% ipython --no-banner

In [1]: import numpy as np

In [2]: import numpy.linalg as la

In [3]: np.set_printoptions(precision=1, suppress=True, linewidth=120)

In [4]: rnd = lambda a: np.round(a, 1) + 0

In [5]: F = np.loadtxt("x.csv", delimiter=",")

In [6]: F
Out[6]: 
array([[5., 2., 0., 0., 0., 0.],
       [4., 5., 0., 0., 0., 0.],
       [3., 0., 0., 0., 0., 0.],
       [0., 0., 5., 2., 0., 0.],
       [0., 0., 4., 5., 0., 0.],
       [0., 0., 3., 0., 0., 0.],
       [0., 0., 0., 0., 5., 2.],
       [0., 0., 0., 0., 4., 5.],
       [0., 0., 0., 0., 3., 0.]])

In [7]: M2 = F / la.norm(F, axis=1)
ValueError: operands could not be broadcast together with shapes (9,6) (9,) 


In [8]: M2 = F / la.norm(F, axis=1, keepdims=True)

In [9]: G = M2 @ M2.T

In [10]: (G - 2 * np.eye(9)).round(6).argmax(axis=1)
Out[10]: array([2, 0, 0, 5, 3, 3, 8, 6, 6])

In [11]: (np.abs(G) > 0.9).astype(int)
Out[11]: 
array([[1, 0, 1, 0, 0, 0, 0, 0, 0],
       [0, 1, 0, 0, 0, 0, 0, 0, 0],
       [1, 0, 1, 0, 0, 0, 0, 0, 0],
       [0, 0, 0, 1, 0, 1, 0, 0, 0],
       [0, 0, 0, 0, 1, 0, 0, 0, 0],
       [0, 0, 0, 1, 0, 1, 0, 0, 0],
       [0, 0, 0, 0, 0, 0, 1, 0, 1],
       [0, 0, 0, 0, 0, 0, 0, 1, 0],
       [0, 0, 0, 0, 0, 0, 1, 0, 1]])

In [12]: np.degrees(np.arccos(np.clip(G[7, 4], -1, 1)))
Out[12]: np.float64(90.0)

In [13]: rnd(la.norm(M2, axis=1))
Out[13]: array([1., 1., 1., 1., 1., 1., 1., 1., 1.])

In [14]: rng = np.random.default_rng(6982)

In [15]: lab = rng.permutation(6)

In [16]: M2 = F[:, lab] * rng.choice([-1, 1], 6)

In [17]: M2
Out[17]: 
array([[ 5.,  0., -0.,  2., -0.,  0.],
       [ 4.,  0., -0.,  5., -0.,  0.],
       [ 3.,  0., -0.,  0., -0.,  0.],
       [ 0.,  2., -5.,  0., -0.,  0.],
       [ 0.,  5., -4.,  0., -0.,  0.],
       [ 0.,  0., -3.,  0., -0.,  0.],
       [ 0.,  0., -0.,  0., -5.,  2.],
       [ 0.,  0., -0.,  0., -4.,  5.],
       [ 0.,  0., -0.,  0., -3.,  0.]])

In [18]: U, _, VT = la.svd(F.T @ M2)

In [19]: lab
Out[19]: array([0, 3, 2, 1, 4, 5])

In [20]: rnd(la.lstsq(F, M2)[0])
Out[20]: 
array([[ 1.,  0.,  0.,  0.,  0.,  0.],
       [ 0.,  0.,  0.,  1.,  0.,  0.],
       [ 0.,  0., -1.,  0.,  0.,  0.],
       [ 0.,  1.,  0.,  0.,  0.,  0.],
       [ 0.,  0.,  0.,  0., -1.,  0.],
       [ 0.,  0.,  0.,  0.,  0.,  1.]])

In [21]: r0 = np.array([0, 3])

In [22]: np.polyval(r0, F[2])
Out[22]: array([3., 3., 3., 3., 3., 3.])

In [23]: np.array([np.convolve(row, r0, "same") for row in F])
Out[23]: 
array([[ 0., 15.,  6.,  0.,  0.,  0.],
       [ 0., 12., 15.,  0.,  0.,  0.],
       [ 0.,  9.,  0.,  0.,  0.,  0.],
       [ 0.,  0.,  0., 15.,  6.,  0.],
       [ 0.,  0.,  0., 12., 15.,  0.],
       [ 0.,  0.,  0.,  9.,  0.,  0.],
       [ 0.,  0.,  0.,  0.,  0., 15.],
       [ 0.,  0.,  0.,  0.,  0., 12.],
       [ 0.,  0.,  0.,  0.,  0.,  9.]])
